$ ipython --no-banner

In [1]: import numpy as np

In [2]: np.set_printoptions(precision=2, suppress=True, linewidth=200)

In [3]: mat = np.array([[0, 0, 0], [7, 7, 28], [-6, 5, -24], [-5, 7, -20]])

In [4]: # column 2 is much longer than the rest

In [5]: Uu, sig, VT = np.linalg.svd(mat)

In [6]: V = VT[:(sig > 1e-8).sum()]

In [7]: rng = np.random.default_rng(550673)

In [8]: x0 = mat[2] + 2 * mat[1] + rng.integers(2) * np.eye(3)[0]

In [9]: x0
Out[9]: array([ 8., 19., 32.])

In [10]: np.round(V.T @ V, 2) + 0
Out[10]: 
array([[0.06, 0.  , 0.24],
       [0.  , 1.  , 0.  ],
       [0.24, 0.  , 0.94]])

In [11]: round(np.linalg.norm(x0 - V.T @ V @ x0), 2)
Out[11]: np.float64(0.0)

In [12]: Uu, sig, VT = np.linalg.svd(mat)

In [13]: sig.round(2) + 0
Out[13]: array([43.27, 10.98,  0.  ])

In [14]: B = Uu[:, :2] @ np.diag(sig[:2]) @ VT[:2]

In [15]: round(np.linalg.norm(mat - B, 2), 2), np.round(sig[2], 2)
Out[15]: (np.float64(0.0), np.float64(0.0))

In [16]: np.round(np.linalg.norm(mat - B) / np.linalg.norm(mat), 2)
Out[16]: np.float64(0.0)

In [17]: np.linalg.matrix_rank(mat, rtol=0.05)
Out[17]: np.int64(2)

In [18]: np.allclose(mat[:-1].T @ np.linalg.lstsq(mat[:-1].T, mat[-1])[0], mat[-1])
Out[18]: True

In [19]: np.linalg.inv(mat)
LinAlgError: Last 2 dimensions of the array must be square


In [20]: mat @ np.linalg.pinv(mat) @ mat
Out[20]: 
array([[  0.,   0.,   0.],
       [  7.,   7.,  28.],
       [ -6.,   5., -24.],
       [ -5.,   7., -20.]])

In [21]: X = np.loadtxt("m.csv", delimiter=",")

In [22]: X
Out[22]: 
array([[ 0.,  5.,  0.],
       [ 0.,  0., -2.],
       [ 0.,  0.,  0.]])

In [23]: # triangular: eigenvalues sit on the diagonal

In [24]: X @ X
Out[24]: 
array([[  0.,   0., -10.],
       [  0.,   0.,   0.],
       [  0.,   0.,   0.]])

In [25]: np.allclose(X, X.T)
Out[25]: False

In [26]: X.inv()
AttributeError: 'numpy.ndarray' object has no attribute 'inv'


In [27]: rank = np.linalg.matrix_rank(X)

In [28]: rank
Out[28]: np.int64(2)

In [29]: ns = np.linalg.svd(X)[2][rank:].T

In [30]: np.allclose(X @ ns, 0)
Out[30]: True

In [31]: X @ ns
Out[31]: 
array([[0.],
       [0.],
       [0.]])

In [32]: [int(np.linalg.matrix_rank(X[:i])) for i in range(1, len(X) + 1)]
Out[32]: [1, 2, 2]

In [33]: ns[:, 0] / ns[np.abs(ns[:, 0]).round(6).argmax(), 0]
Out[33]: array([ 1., -0., -0.])

In [34]: [int(np.linalg.matrix_rank(np.delete(X, i, axis=0))) for i in range(3)]
Out[34]: [1, 1, 2]
